>>> import numpy as np
>>> np.set_printoptions(suppress=True, linewidth=100)
>>> rnd = lambda a: np.round(a, 2) + 0
>>> M = np.load("run6.npy")
>>> M
array([[ 0.,  0.,  0.,  0.,  0.,  0.,  0.,  0.,  0.,  0.,  0.,  1.,  0.],
       [ 0.,  1.,  0.,  0.,  0.,  0.,  0.,  0.,  0.,  0.,  0.,  0.,  0.],
       [ 0.,  0.,  1.,  0.,  0.,  0.,  0.,  0.,  0.,  0.,  0.,  0.,  0.],
       [ 0.,  0.,  0.,  1.,  0.,  0.,  0.,  0.,  0.,  0.,  0.,  0.,  0.],
       [ 0.,  0.,  0.,  0.,  1.,  0.,  0.,  0.,  0.,  0.,  0.,  0.,  0.],
       [ 0.,  0.,  0.,  0.,  0.,  1.,  0.,  0.,  0.,  0.,  0.,  0.,  0.],
       [ 0.,  0.,  0.,  0.,  0.,  0.,  1.,  0.,  0.,  0.,  0.,  0.,  0.],
       [ 0.,  0.,  0.,  0.,  0.,  0.,  0.,  1.,  0.,  0.,  0.,  0.,  0.],
       [ 0.,  0.,  0.,  0.,  0.,  0.,  0.,  0.,  1.,  0.,  0.,  0.,  0.],
       [ 0.,  0.,  0.,  0.,  0.,  0.,  0.,  0.,  0.,  1.,  0.,  0.,  0.],
       [ 0.,  0.,  0.,  0.,  0.,  0.,  0.,  0.,  0.,  0.,  1.,  0.,  0.],
       [-1.,  0.,  0.,  0.,  0.,  0.,  0.,  0.,  0.,  0.,  0.,  0.,  0.],
       [ 0.,  0.,  0.,  0.,  0.,  0.,  0.,  0.,  0.,  0.,  0.,  0.,  1.]])
>>> print(rnd(np.linalg.svd(M, compute_uv=False)))
[1. 1. 1. 1. 1. 1. 1. 1. 1. 1. 1. 1. 1.]
>>> print(rnd(np.linalg.norm(M, axis=0)))
[1. 1. 1. 1. 1. 1. 1. 1. 1. 1. 1. 1. 1.]
>>> print(M[:, 2] @ M[:, 1])
0.0
>>> def softmax(z):
...     e = np.exp(z - z.max(axis=-1, keepdims=True))
...     return e / e.sum(axis=-1, keepdims=True)
... 
>>> rnd(softmax(10 * M[2]))
array([0., 0., 1., 0., 0., 0., 0., 0., 0., 0., 0., 0., 0.])
>>> print(rnd(softmax(M[2] + 5)))
[0.07 0.07 0.18 0.07 0.07 0.07 0.07 0.07 0.07 0.07 0.07 0.07 0.07]
>>> att = M @ M.T / np.sqrt(13)
>>> rnd(softmax(att)[2] @ M)
array([-0.08,  0.08,  0.1 ,  0.08,  0.08,  0.08,  0.08,  0.08,  0.08,  0.08,  0.08,  0.08,  0.08])
>>> softmax(att).round(6).argmax(axis=1)
array([ 0,  1,  2,  3,  4,  5,  6,  7,  8,  9, 10, 11, 12])
>>> x = np.array([-3, 3, 0, -2, -1, -1, -1, -3, 0, -2, 2, 2, 0])
>>> h1 = np.maximum(M @ x, 0)
>>> np.maximum(M @ x, 0) - np.maximum(-M @ x, 0)
array([ 2.,  3.,  0., -2., -1., -1., -1., -3.,  0., -2.,  2.,  3.,  0.])
>>> M.T @ h1
array([-3.,  3.,  0.,  0.,  0.,  0.,  0.,  0.,  0.,  0.,  2.,  2.,  0.])
>>> h1
array([2., 3., 0., 0., 0., 0., 0., 0., 0., 0., 2., 3., 0.])
>>> left, s, Vh = np.linalg.svd(M, full_matrices=False)
>>> np.allclose(left * s @ Vh, M)
True
>>> s
array([1., 1., 1., 1., 1., 1., 1., 1., 1., 1., 1., 1., 1.])
>>> s / s[0]
array([1., 1., 1., 1., 1., 1., 1., 1., 1., 1., 1., 1., 1.])
>>> left.shape, s.shape, Vh.shape
((13, 13), (13,), (13, 13))
>>> E = np.load("a.npy")
>>> E
array([[ 2,  0,  0,  4,  4,  2,  0,  0,  3],
       [ 2,  0,  0,  4,  4,  2,  0,  0,  3],
       [ 2,  0,  0,  0,  2,  0,  0,  0,  0],
       [ 2,  0,  0,  4,  4,  2,  0,  0,  3],
       [ 2,  1,  0,  9,  6,  4,  0,  0,  7],
       [ 2,  1,  0,  9,  6,  4,  0,  0,  7],
       [ 2,  3,  0, 14,  8,  6,  0,  0, 11],
       [ 2,  3,  0, 14,  8,  6,  0,  0, 11],
       [ 2,  0,  0,  0,  2,  0,  0,  0,  0],
       [ 2,  3,  0, 14,  8,  6,  0,  0, 11],
       [ 2,  0,  0,  0,  2,  0,  0,  0,  0],
       [ 2,  0,  0,  0,  2,  0,  0,  0,  0],
       [ 2,  1,  0,  9,  6,  4,  0,  0,  7],
       [ 2,  0,  0,  4,  4,  2,  0,  0,  3],
       [ 2,  1,  0,  9,  6,  4,  0,  0,  7],
       [ 2,  0,  0,  0,  2,  0,  0,  0,  0],
       [ 2,  3,  0, 14,  8,  6,  0,  0, 11]])
>>> left, s, Vh = np.linalg.svd(E)
>>> vecs = Vh[:(s > 1e-8).sum()]
>>> rng = np.random.default_rng(35394)
>>> x = E[12] + 4 * E[13] + rng.integers(2) * np.eye(9)[5]
>>> x
array([10.,  1.,  0., 25., 22., 13.,  0.,  0., 19.])
>>> print(rnd(np.diag(vecs.T @ vecs)))
[0.65 1.   0.   0.54 0.65 0.62 0.   0.   0.54]
>>> np.linalg.matrix_rank(E, rtol=0.1)
np.int64(2)
>>> np.linalg.cond(E) > 100
np.True_
>>> left, s, Vh = np.linalg.svd(E)
>>> np.argmax(s[:-1] / (s[1:] + 1e-6)) + 1
np.int64(4)
>>> rnd(s)
array([51.45,  7.28,  1.84,  0.26,  0.  ,  0.  ,  0.  ,  0.  ,  0.  ])
>>> out = left[:, :4] @ np.diag(s[:4]) @ Vh[:4]
>>> np.linalg.matrix_rank(out)
np.int64(4)
>>> print(rnd(np.abs(E - out).max()))
0.0
>>> rnd(np.linalg.norm(E - out, 2)), rnd(s[4])
(np.float64(0.0), np.float64(0.0))
>>> r = np.linalg.matrix_rank(E)
>>> r
np.int64(4)
>>> null = np.linalg.svd(E)[2][r:].T
>>> [int(np.linalg.matrix_rank(np.delete(E, i, axis=0))) for i in range(17)]
[4, 4, 4, 4, 4, 4, 4, 4, 4, 4, 4, 4, 4, 4, 4, 4, 4]
>>> np.allclose(E @ null, 0)
True
>>> rnd(null @ null.T)
array([[ 0.35,  0.  ,  0.  ,  0.08, -0.35,  0.31,  0.  ,  0.  , -0.08],
       [ 0.  ,  0.  ,  0.  ,  0.  ,  0.  ,  0.  ,  0.  ,  0.  ,  0.  ],
       [ 0.  ,  0.  ,  1.  ,  0.  ,  0.  ,  0.  ,  0.  ,  0.  ,  0.  ],
       [ 0.08,  0.  ,  0.  ,  0.46, -0.08, -0.15,  0.  ,  0.  , -0.46],
       [-0.35,  0.  ,  0.  , -0.08,  0.35, -0.31,  0.  ,  0.  ,  0.08],
       [ 0.31,  0.  ,  0.  , -0.15, -0.31,  0.38,  0.  ,  0.  ,  0.15],
       [ 0.  ,  0.  ,  0.  ,  0.  ,  0.  ,  0.  ,  1.  ,  0.  ,  0.  ],
       [ 0.  ,  0.  ,  0.  ,  0.  ,  0.  ,  0.  ,  0.  ,  1.  ,  0.  ],
       [-0.08,  0.  ,  0.  , -0.46,  0.08,  0.15,  0.  ,  0.  ,  0.46]])
>>> out = E[0, 0] * E[1:] - np.outer(E[1:, 0], E[0])
>>> out
array([[ 0,  0,  0,  0,  0,  0,  0,  0,  0],
       [ 0,  0,  0, -8, -4, -4,  0,  0, -6],
       [ 0,  0,  0,  0,  0,  0,  0,  0,  0],
       [ 0,  2,  0, 10,  4,  4,  0,  0,  8],
       [ 0,  2,  0, 10,  4,  4,  0,  0,  8],
       [ 0,  6,  0, 20,  8,  8,  0,  0, 16],
       [ 0,  6,  0, 20,  8,  8,  0,  0, 16],
       [ 0,  0,  0, -8, -4, -4,  0,  0, -6],
       [ 0,  6,  0, 20,  8,  8,  0,  0, 16],
       [ 0,  0,  0, -8, -4, -4,  0,  0, -6],
       [ 0,  0,  0, -8, -4, -4,  0,  0, -6],
       [ 0,  2,  0, 10,  4,  4,  0,  0,  8],
       [ 0,  0,  0,  0,  0,  0,  0,  0,  0],
       [ 0,  2,  0, 10,  4,  4,  0,  0,  8],
       [ 0,  0,  0, -8, -4, -4,  0,  0, -6],
       [ 0,  6,  0, 20,  8,  8,  0,  0, 16]])
>>> print(np.flatnonzero(~out.round(6).any(axis=1)))
[ 0  2 12]
>>> np.linalg.matrix_rank(out), np.linalg.matrix_rank(E)
(np.int64(3), np.int64(4))
>>> E[:, 0] / E[0, 0]
array([1., 1., 1., 1., 1., 1., 1., 1., 1., 1., 1., 1., 1., 1., 1., 1., 1.])
>>> F = np.load("x.npy")
>>> rnd(F)
array([[0.13, 0.13, 0.2 , 0.07, 0.13, 0.13, 0.2 , 0.  , 0.  ],
       [0.  , 0.29, 0.21, 0.14, 0.  , 0.21, 0.  , 0.14, 0.  ],
       [0.15, 0.1 , 0.2 , 0.05, 0.15, 0.15, 0.05, 0.1 , 0.05],
       [0.07, 0.13, 0.13, 0.13, 0.07, 0.07, 0.13, 0.07, 0.2 ],
       [0.08, 0.  , 0.08, 0.23, 0.15, 0.15, 0.08, 0.15, 0.08],
       [0.11, 0.11, 0.11, 0.16, 0.11, 0.11, 0.16, 0.05, 0.11],
       [0.  , 0.17, 0.11, 0.17, 0.17, 0.  , 0.22, 0.06, 0.11],
       [0.09, 0.18, 0.18, 0.09, 0.  , 0.  , 0.09, 0.18, 0.18],
       [0.11, 0.16, 0.11, 0.05, 0.  , 0.16, 0.11, 0.11, 0.21]])
>>> # a transition matrix
>>> labels = rng.permutation(9)
>>> labels
array([8, 5, 3, 1, 6, 0, 4, 7, 2])
>>> out = F[labels][:, labels]
>>> rnd(np.diag(out))
array([0.21, 0.11, 0.13, 0.29, 0.22, 0.13, 0.15, 0.18, 0.2 ])
>>> print(rnd(out))
[[0.21 0.16 0.05 0.16 0.11 0.11 0.   0.11 0.11]
 [0.11 0.11 0.16 0.11 0.16 0.11 0.11 0.05 0.11]
 [0.2  0.07 0.13 0.13 0.13 0.07 0.07 0.07 0.13]
 [0.   0.21 0.14 0.29 0.   0.   0.   0.14 0.21]
 [0.11 0.   0.17 0.17 0.22 0.   0.17 0.06 0.11]
 [0.   0.13 0.07 0.13 0.2  0.13 0.13 0.   0.2 ]
 [0.08 0.15 0.23 0.   0.08 0.08 0.15 0.15 0.08]
 [0.18 0.   0.09 0.18 0.09 0.09 0.   0.18 0.18]
 [0.05 0.15 0.05 0.1  0.05 0.15 0.15 0.1  0.2 ]]
>>> x = np.array([0, 2, 0, -1, 1, 1, -1, 1, -2])
>>> rhs = F @ x
>>> rnd(rhs)
array([ 0.27,  0.79,  0.4 , -0.2 ,  0.  , -0.05, -0.06,  0.  ,  0.  ])
>>> rnd(np.linalg.solve(F, rhs + F[:, 2]))
array([ 0.,  2.,  1., -1.,  1.,  1., -1.,  1., -2.])
>>> rnd(np.linalg.solve(F.T, F[4]))
array([0., 0., 0., 0., 1., 0., 0., 0., 0.])
>>> print(rnd(np.linalg.solve(F, -3 * rhs)))
[ 0. -6.  0.  3. -3. -3.  3. -3.  6.]
